$ python -q
>>> import numpy as np
>>> from numpy import linalg as LA
>>> np.set_printoptions(precision=2, suppress=True, linewidth=120, floatmode="fixed")
>>> q, _ = LA.qr(np.array([[-0.3, -0.5, 1.5], [-0.8, -2.0, -1.1], [-1.4, -1.3, 1.3]]))
>>> E = 5 * q
>>> E
array([[-0.91, -0.46, -4.89],
       [-2.44, -4.28,  0.86],
       [-4.27,  2.54,  0.56]])
>>> P = np.triu(np.array([[1, 2, -4], [-5, 4, 3], [4, -5, 4]]), 1) + np.eye(3)
>>> B = P @ E @ LA.inv(P)
>>> P @ E - E @ P
array([[ 12.19, -16.91,  -2.77],
       [-12.80,  12.51,   4.75],
       [  0.00,   8.54, -24.71]])
>>> B
array([[  11.28,  -41.76,  165.00],
       [ -15.24,   33.84, -159.96],
       [  -4.27,   11.08,  -49.76]])
>>> round(np.trace(B), 2), round(np.trace(E), 2)
(np.float64(-4.64), np.float64(-4.64))
>>> f = np.array([4, 2, 5])
>>> B = E + np.outer(f, np.eye(3)[0])
>>> B
array([[ 3.09, -0.46, -4.89],
       [-0.44, -4.28,  0.86],
       [ 0.73,  2.54,  0.56]])
>>> LA.matrix_rank(B - E)
np.int64(1)
>>> round(float(LA.det(B) / LA.det(E)), 2), round(float(1 + LA.solve(E, f)[0]), 2)
(-0.2, -0.2)
>>> LA.pinv(E)
array([[-0.04, -0.10, -0.17],
       [-0.02, -0.17,  0.10],
       [-0.20,  0.03,  0.02]])
>>> np.round(E[:, 0] @ E[:, 2], 2)
np.float64(0.0)
>>> np.round(E.T @ E, 2) + 0
array([[25.00,  0.00,  0.00],
       [ 0.00, 25.00,  0.00],
       [ 0.00,  0.00, 25.00]])
>>> np.round(E @ E.T, 2) + 0
array([[25.00,  0.00,  0.00],
       [ 0.00, 25.00,  0.00],
       [ 0.00,  0.00, 25.00]])
>>> LA.norm(E, axis=0)
array([5.00, 5.00, 5.00])
>>> rng = np.random.default_rng(88)
>>> B = E + rng.integers(-2, 3, (3, 2)) @ rng.integers(-2, 3, (2, 3))
>>> B
array([[-1.91, -0.46, -2.89],
       [ 2.56, -2.28, -1.14],
       [-1.27,  3.54, -1.44]])
>>> np.abs(B - E).sum(axis=1)
array([3.00, 9.00, 6.00])
>>> np.round(LA.svd(B - E, compute_uv=False), 2) + 0
array([7.03, 1.60, 0.00])
>>> M = np.array([[0.0, 0.0, 4.0, 0.0],
...     [0.0, 0.0, 5.0, 1.0],
...     [4.0, 5.0, 0.0, 0.0],
...     [0.0, 1.0, 0.0, 0.0]])
>>> # symmetric, so the eigenvalues are real
>>> np.count_nonzero(E)
np.int64(9)
>>> LA.svd(E, compute_uv=False)
array([5.00, 5.00, 5.00])
>>> E.sum(axis=0)
array([-7.62, -2.20, -3.48])
>>> np.diff(E, axis=0)
array([[-1.52, -3.81,  5.76],
       [-1.83,  6.82, -0.31]])
>>> round(float(np.abs(E).max()), 2)
4.89
>>> E.shape
(3, 3)
>>> E.mean(axis=0)
array([-2.54, -0.73, -1.16])
>>> round(LA.eigvalsh(M).min(), 2)
np.float64(-6.45)
>>> [round(float(LA.det(M[:i, :i])), 2) + 0 for i in range(1, 5)]
[0.0, 0.0, 0.0, 16.0]
>>> np.all(LA.eigvalsh(M) > 0)
np.False_
>>> m1 = np.load("case14.npy")
>>> m1
array([[2, 0, 2, 0, 2],
       [0, 2, 3, 2, 3],
       [3, 2, 0, 1, 0],
       [3, 1, 3, 3, 2],
       [2, 0, 3, 2, 1]])
>>> q = m1.astype(float).copy()
>>> for j in range(5):
...     q[:, j] -= q[:, :j] @ (q[:, :j].T @ q[:, j])
...     q[:, j] /= LA.norm(q[:, j])
... 
>>> np.round(q.T @ q, 2) + 0
array([[1.00, 0.00, 0.00, 0.00, 0.00],
       [0.00, 1.00, 0.00, 0.00, 0.00],
       [0.00, 0.00, 1.00, 0.00, 0.00],
       [0.00, 0.00, 0.00, 1.00, 0.00],
       [0.00, 0.00, 0.00, 0.00, 1.00]])
>>> f = np.array([2, -2, 3])
>>> np.cross(m1[4, :3], m1[1, :3])
array([-6, -6,  4])
>>> np.array([np.convolve(row, f, "same") for row in m1])
array([[-4, 10, -4, 10, -4],
       [ 4,  2,  4, 11,  0],
       [-2,  5,  8, -2,  3],
       [-4, 13,  3,  7,  5],
       [-4, 12, -2,  7,  4]])
>>> np.polyval(f, m1[4])
array([ 7,  3, 15,  7,  3])
>>> np.convolve(m1[4], f)
array([ 4, -4, 12, -2,  7,  4,  3])
>>> F = np.loadtxt("arr.csv", delimiter=",")
>>> F
array([[-8.53,  5.10, -1.08],
       [-4.68,  8.15, -3.41],
       [ 9.67,  1.02, -2.35],
       [ 0.31,  8.82, -4.70],
       [-6.62, -6.05,  4.42],
       [ 9.81, -1.66, -0.97],
       [-9.48, -1.71,  2.68],
       [ 9.25, -3.78,  0.25],
       [ 4.91,  7.29, -4.76],
       [-5.22,  7.92, -3.18],
       [ 4.08,  7.74, -4.84],
       [ 9.86, -0.53, -1.57],
       [-7.22,  6.59, -2.10],
       [-9.51, -1.63,  2.64],
       [-7.70, -4.93,  4.04],
       [-7.33, -5.36,  4.20],
       [-6.72, -5.96,  4.39],
       [-8.55,  5.08, -1.06],
       [ 9.75, -2.10, -0.73],
       [-4.08, -7.74,  4.84]])
>>> # rows and columns are dependent
>>> basis = F[[2, 4]].astype(float)
>>> for _ in range(4):
...     z = LA.norm(F[:, None] - basis, axis=-1).argmin(axis=1)
...     basis = np.array([F[z == j].mean(axis=0) for j in range(2)])
... 
>>> z
array([1, 1, 0, 0, 1, 0, 1, 0, 0, 1, 0, 0, 1, 1, 1, 1, 1, 1, 0, 1])
>>> basis
array([[ 7.21,  2.10, -2.46],
       [-7.14, -0.04,  1.37]])
>>> vec = np.array([1, 2, 3])
>>> F @ np.eye(3)[0]
array([-8.53, -4.68,  9.67,  0.31, -6.62,  9.81, -9.48,  9.25,  4.91, -5.22,  4.08,  9.86, -7.22, -9.51, -7.70, -7.33,
       -6.72, -8.55,  9.75, -4.08])
>>> (F @ vec).argmax()
np.int64(8)
>>> arr = np.load("m.npy")
>>> arr
array([[-0.18,  1.97, -0.08,  2.13],
       [-0.14,  2.05, -0.07,  1.93],
       [ 0.03,  2.03, -0.15,  1.96],
       [-0.05,  2.22,  0.19,  2.12],
       [ 0.00,  1.87,  0.09,  1.97],
       [-0.04,  1.89,  0.16,  1.98],
       [ 0.05,  1.94, -0.06,  1.96],
       [ 0.04,  2.15,  0.07,  1.91],
       [ 0.30,  1.90,  0.12,  2.01],
       [-0.01,  2.19,  0.00,  1.87],
       [ 0.04,  2.22, -0.05,  1.79],
       [ 2.07,  3.04,  0.08,  2.91],
       [ 2.03,  3.11,  0.01,  3.00],
       [ 1.94,  3.11, -0.07,  3.15],
       [ 2.02,  3.05, -0.22,  3.16],
       [ 2.07,  2.98,  0.05,  3.13],
       [ 2.15,  2.93, -0.10,  3.13],
       [ 2.00,  2.99, -0.16,  2.93],
       [ 2.05,  3.06, -0.13,  3.03],
       [ 2.03,  2.82,  0.16,  2.97],
       [ 1.96,  2.92, -0.01,  2.98],
       [ 1.94,  3.19,  0.05,  2.99]])
>>> t3 = np.stack([arr, 4 * arr, arr[::-1]])
>>> LA.norm(t3, axis=(1, 2))
array([18.32, 73.29, 18.32])
>>> LA.matrix_rank(t3)
array([4, 4, 4])
>>> (t3 @ arr.T).shape
(3, 22, 22)
>>> feats = np.load("a.npy")
>>> feats
array([[ 0.50, -0.50, -0.50, -0.50],
       [-0.50,  0.50, -0.50, -0.50],
       [-0.50, -0.50,  0.50, -0.50],
       [-0.50, -0.50, -0.50,  0.50]])
>>> evals, evecs = LA.eigh(feats)
>>> LA.svd(feats, compute_uv=False)
array([1.00, 1.00, 1.00, 1.00])
>>> evecs @ np.diag(evals) @ evecs.T
array([[ 0.50, -0.50, -0.50, -0.50],
       [-0.50,  0.50, -0.50, -0.50],
       [-0.50, -0.50,  0.50, -0.50],
       [-0.50, -0.50, -0.50,  0.50]])
>>> evals.sum(), np.trace(feats)
(np.float64(2.0), np.float64(2.0))
>>> B = np.array([[-1], [-1]])
>>> basis = np.array([[0, 2]])
>>> A = B @ basis
>>> A
array([[ 0, -2],
       [ 0, -2]])
>>> np.allclose(A[:-1].T @ LA.lstsq(A[:-1].T, A[-1])[0], A[-1])
True
>>> Uu, sigma, Vt = LA.svd(A)
>>> np.argmax(sigma[:-1] / (sigma[1:] + 1e-6)) + 1
np.int64(1)
>>> sigma
array([2.83, 0.00])
>>> B = Uu[:, :1] @ np.diag(sigma[:1]) @ Vt[:1]
>>> round(np.abs(A - B).max(), 2)
np.float64(0.0)
>>> LA.matrix_rank(B)
np.int64(1)
>>> LA.matrix_rank(A, rtol=0.05)
np.int64(1)
>>> round(float(LA.norm(A - B) / LA.norm(A)), 2)
0.0
>>> A @ A.T
array([[4, 4],
       [4, 4]])
>>> LA.svd(A, compute_uv=False)
array([2.83, 0.00])
>>> P = arr @ LA.solve(arr.T @ arr, arr.T)
>>> np.round(LA.eigvalsh(P), 2) + 0
array([0.00, 0.00, 0.00, 0.00, 0.00, 0.00, 0.00, 0.00, 0.00, 0.00, 0.00, 0.00, 0.00, 0.00, 0.00, 0.00, 0.00, 0.00,
       1.00, 1.00, 1.00, 1.00])
>>> vec = np.array([1, 0])
>>> (A @ vec).argmax()
np.int64(0)
>>> A @ np.ones(2)
array([-2.00, -2.00])
>>> LA.norm(A @ vec) <= LA.norm(A, 2) * LA.norm(vec) + 1e-9
np.True_
>>> A @ vec
array([0, 0])
>>> np.einsum("ij,j->i", A, vec)
array([0, 0])
>>> K = np.loadtxt("test12.csv", delimiter=",")
>>> K
array([[1.00, 0.00, 0.00],
       [0.00, 0.50, 0.50],
       [0.00, 0.00, 1.00]])
>>> evals, evecs = LA.eig(K)
>>> np.sort(LA.eigvals(K.T))
array([0.50, 1.00, 1.00])
>>> LA.matrix_power(K - np.diag(np.diag(K)), 3)
array([[0.00, 0.00, 0.00],
       [0.00, 0.00, 0.00],
       [0.00, 0.00, 0.00]])
>>> [int(LA.matrix_rank(LA.matrix_power(K, p))) for p in range(1, 4)]
[3, 3, 3]
>>> np.sort(LA.eigvals(K))
array([0.50, 1.00, 1.00])
